$ ipython --no-banner

In [1]: import numpy as np

In [2]: import numpy.linalg as la

In [3]: np.set_printoptions(precision=2, suppress=True, linewidth=140)

In [4]: rnd = lambda a: np.round(a, 2) + 0

In [5]: K = np.load("dump.npy")

In [6]: K
Out[6]: 
array([[0, 2, 4, 4, 1, 4, 5, 4, 3, 3, 3],
       [0, 0, 5, 1, 4, 0, 2, 2, 1, 4, 4],
       [0, 0, 0, 3, 0, 5, 3, 1, 5, 1, 3],
       [0, 0, 0, 0, 3, 1, 2, 0, 2, 0, 0],
       [0, 0, 0, 0, 0, 4, 5, 1, 3, 3, 1],
       [0, 0, 0, 0, 0, 0, 3, 3, 1, 2, 3],
       [0, 0, 0, 0, 0, 0, 0, 0, 4, 1, 5],
       [0, 0, 0, 0, 0, 0, 0, 0, 1, 4, 1],
       [0, 0, 0, 0, 0, 0, 0, 0, 0, 3, 4],
       [0, 0, 0, 0, 0, 0, 0, 0, 0, 0, 3],
       [0, 0, 0, 0, 0, 0, 0, 0, 0, 0, 0]])

In [7]: left, sv, VT = la.svd(K)

In [8]: evecs = VT[:(sv > 1e-8).sum()]

In [9]: rng = np.random.default_rng(2832)

In [10]: vec = K[0] + -2 * K[4] + rng.integers(2) * np.eye(11)[5]

In [11]: vec
Out[11]: array([ 0.,  2.,  4.,  4.,  1., -3., -5.,  2., -3., -3.,  1.])

In [12]: la.matrix_rank(np.vstack([K, vec]))
Out[12]: np.int64(10)

In [13]: rnd(evecs.T @ evecs)
Out[13]: 
array([[ 0.  ,  0.  ,  0.  ,  0.  ,  0.  ,  0.  ,  0.  ,  0.  ,  0.  ,  0.  ,  0.  ],
       [ 0.  ,  0.95,  0.01,  0.11, -0.04, -0.11,  0.11, -0.11,  0.  ,  0.  ,  0.  ],
       [ 0.  ,  0.01,  1.  , -0.02,  0.01,  0.02, -0.02,  0.02,  0.  ,  0.  ,  0.  ],
       [ 0.  ,  0.11, -0.02,  0.77,  0.08,  0.23, -0.23,  0.23,  0.  ,  0.  ,  0.  ],
       [ 0.  , -0.04,  0.01,  0.08,  0.97, -0.08,  0.08, -0.08,  0.  ,  0.  ,  0.  ],
       [ 0.  , -0.11,  0.02,  0.23, -0.08,  0.77,  0.23, -0.23,  0.  ,  0.  ,  0.  ],
       [ 0.  ,  0.11, -0.02, -0.23,  0.08,  0.23,  0.77,  0.23,  0.  ,  0.  ,  0.  ],
       [ 0.  , -0.11,  0.02,  0.23, -0.08, -0.23,  0.23,  0.77,  0.  ,  0.  ,  0.  ],
       [ 0.  ,  0.  ,  0.  ,  0.  ,  0.  ,  0.  ,  0.  ,  0.  ,  1.  ,  0.  ,  0.  ],
       [ 0.  ,  0.  ,  0.  ,  0.  ,  0.  ,  0.  ,  0.  ,  0.  ,  0.  ,  1.  ,  0.  ],
       [ 0.  ,  0.  ,  0.  ,  0.  ,  0.  ,  0.  ,  0.  ,  0.  ,  0.  ,  0.  ,  1.  ]])

In [14]: rnd(la.norm(vec - evecs.T @ evecs @ vec))
Out[14]: np.float64(0.48)

In [15]: np.allclose(evecs.T @ evecs @ vec, vec)
Out[15]: False
